>>> import numpy as np
>>> np.set_printoptions(precision=1, suppress=True, linewidth=200, sign=" ")
>>> def rnd(a):
...     return np.round(a, 1) + 0
... 
>>> arr = np.loadtxt("m.csv", delimiter=",")
>>> rnd(arr)
array([[ 0.2,  0.1,  0.3],
       [ 0. ,  0. , -0.1],
       [-0.6, -0.3, -1.2],
       [-0.3, -0.1, -0.5]])
>>> # null space of dimension 2
>>> np.argsort(-np.linalg.norm(arr, axis=0).round(6), kind="stable")[:3]
array([ 2,  0,  1])
>>> [round(float(x), 1) for x in np.linalg.svd(arr, compute_uv=False)[:3]]
[1.5, 0.0, 0.0]
>>> np.linalg.matrix_rank(arr, rtol=0.1)
np.int64(1)
>>> U, sv, vt = np.linalg.svd(arr)
>>> rnd(sv)
array([ 1.5,  0. ,  0. ])
>>> out = U[:, :1] @ np.diag(sv[:1]) @ vt[:1]
>>> rnd(np.abs(arr - out).max())
np.float64(0.0)
>>> np.linalg.matrix_rank(arr, rtol=0.05)
np.int64(1)
>>> def softmax(z):
...     e = np.exp(z - z.max(axis=-1, keepdims=True))
...     return e / e.sum(axis=-1, keepdims=True)
... 
>>> rnd(softmax(10 * arr[2]))
array([ 0.,  1.,  0.])
>>> rnd(softmax(arr[2]))
array([ 0.3,  0.5,  0.2])
>>> S = arr @ arr.T / np.sqrt(3)
>>> rnd(softmax(S))
array([[ 0.3,  0.3,  0.2,  0.2],
       [ 0.2,  0.2,  0.3,  0.3],
       [ 0.1,  0.2,  0.5,  0.3],
       [ 0.2,  0.2,  0.3,  0.3]])
>>> rnd(softmax(S + np.triu(np.full(S.shape, -np.inf), 1)))
array([[ 1. ,  0. ,  0. ,  0. ],
       [ 0.5,  0.5,  0. ,  0. ],
       [ 0.2,  0.2,  0.6,  0. ],
       [ 0.2,  0.2,  0.3,  0.3]])
>>> U, sv, vt = np.linalg.svd(arr)
>>> V = vt[:(sv > 1e-8).sum()]
>>> rng = np.random.default_rng(2594)
>>> vec = arr[0] + -3 * arr[2] + rng.integers(2) * np.eye(3)[2]
>>> rnd(vec)
array([ 2.1,  0.8,  4.8])
>>> rnd(np.linalg.norm(vec - V.T @ V @ vec))
np.float64(0.5)
>>> rnd(V.T @ V)
array([[ 0.2,  0.1,  0.4],
       [ 0.1,  0. ,  0.2],
       [ 0.4,  0.2,  0.7]])
>>> out = arr / np.sqrt((arr ** 2).mean(axis=1, keepdims=True))
>>> np.linalg.matrix_rank(arr - arr.mean(axis=1, keepdims=True))
np.int64(1)
>>> rnd(arr - arr.mean(axis=1, keepdims=True))
array([[ 0. , -0.1,  0.1],
       [ 0. ,  0. ,  0. ],
       [ 0. ,  0.4, -0.5],
       [ 0. ,  0.2, -0.2]])
>>> rnd(np.linalg.norm(out, axis=1))
array([ 1.7,  1.7,  1.7,  1.7])
>>> F = np.loadtxt("a.csv", delimiter=",")
>>> F
array([[ 12.,   8.,   8.,   6.],
       [  8.,   9.,   9.,   5.],
       [  8.,   9.,   9.,   5.],
       [  6.,   5.,   5.,   6.]])
>>> out = F + rng.integers(-2, 3, (4, 3)) @ rng.integers(-2, 3, (3, 4))
>>> out
array([[ 24.,   6.,   6.,   4.],
       [  6.,   7.,  11.,   6.],
       [ 12.,   2.,  14.,   8.],
       [  8.,  10.,   2.,   6.]])
>>> out - F
array([[12., -2., -2., -2.],
       [-2., -2.,  2.,  1.],
       [ 4., -7.,  5.,  3.],
       [ 2.,  5., -3.,  0.]])
>>> np.linalg.matrix_rank(out - F, tol=1e-8)
np.int64(3)
>>> rnd(np.linalg.svd(out - F, compute_uv=False))
array([ 13.5,  10.8,   2.4,   0. ])
